% python3 -q
>>> import numpy as np
>>> from numpy import linalg as LA
>>> np.set_printoptions(precision=1, suppress=True, linewidth=100, sign=" ")
>>> tidy = lambda a: np.round(a, 1) + 0
>>> J = np.loadtxt("mat.csv", delimiter=",")
>>> tidy(J)
array([[ 1. ,  0.2,  0.1,  0.2],
       [ 0.2,  0.2, -0.5, -0.8],
       [ 0.1, -0.5,  0.7, -0.5],
       [ 0.2, -0.8, -0.5,  0.2]])
>>> # orthonormal columns
>>> np.all(LA.eigvalsh(J) > 0)
np.False_
>>> [round(float(LA.det(J[:i, :i])), 2) + 0 for i in range(1, 5)]
[0.97, 0.13, -0.17, -1.0]
>>> w, evecs = LA.eigh(J)
>>> tidy(evecs @ np.diag(w) @ evecs.T)
array([[ 1. ,  0.2,  0.1,  0.2],
       [ 0.2,  0.2, -0.5, -0.8],
       [ 0.1, -0.5,  0.7, -0.5],
       [ 0.2, -0.8, -0.5,  0.2]])
>>> tidy(evecs.T @ evecs)
array([[ 1.,  0.,  0.,  0.],
       [ 0.,  1.,  0.,  0.],
       [ 0.,  0.,  1.,  0.],
       [ 0.,  0.,  0.,  1.]])
>>> tidy(LA.eigvalsh(J + 3 * np.eye(4)))
array([ 2.,  4.,  4.,  4.])
>>> w.sum(), np.trace(J)
(np.float64(2.0), np.float64(2.0))
>>> tidy(w)
array([-1.,  1.,  1.,  1.])
>>> W0 = np.array([[-1, 0, 0], [2, 0, 0], [0, -1, 1]])
>>> W0
array([[-1,  0,  0],
       [ 2,  0,  0],
       [ 0, -1,  1]])
>>> # triangular
>>> LA.lstsq(W0[:-1].T, W0[-1])[2]
np.int32(1)
>>> tidy(np.trace(LA.pinv(W0) @ W0))
np.float64(2.0)
>>> np.abs(np.diag(LA.qr(W0)[1])) > 1e-9
array([ True,  True, False])
>>> np.allclose(W0[:-1].T @ LA.lstsq(W0[:-1].T, W0[-1])[0], W0[-1])
False
>>> rng = np.random.default_rng(34084)
>>> A2 = W0 + rng.integers(-2, 3, (3, 2)) @ rng.integers(-2, 3, (2, 3))
>>> A2
array([[-4, -2, -2],
       [ 0, -2,  0],
       [-2, -1, -3]])
>>> LA.matrix_rank(A2 - W0, tol=1e-8)
np.int64(2)
>>> np.abs(A2 - W0).sum(axis=1)
array([ 7,  4,  6])
>>> r0 = np.array([2, 1])
>>> np.polyval(r0, A2[2])
array([-3, -1, -5])
>>> np.array([np.convolve(row, r0, "same") for row in A2])
array([[-8, -8, -6],
       [ 0, -4, -2],
       [-4, -4, -7]])
>>> tidy(LA.det(W0.T))
np.float64(0.0)
>>> np.einsum("ii->", W0)
np.int64(0)
>>> tidy(LA.eigvals(W0))
array([ 1.,  0., -1.])
>>> np.einsum("ij,ji->", W0, W0)
np.int64(2)
>>> LA.cond(W0) > 100
np.True_
>>> [round(float(x), 1) for x in LA.svd(W0, compute_uv=False)[:3]]
[2.2, 1.4, 0.0]
>>> LA.matrix_rank(W0, rtol=0.1)
np.int64(2)
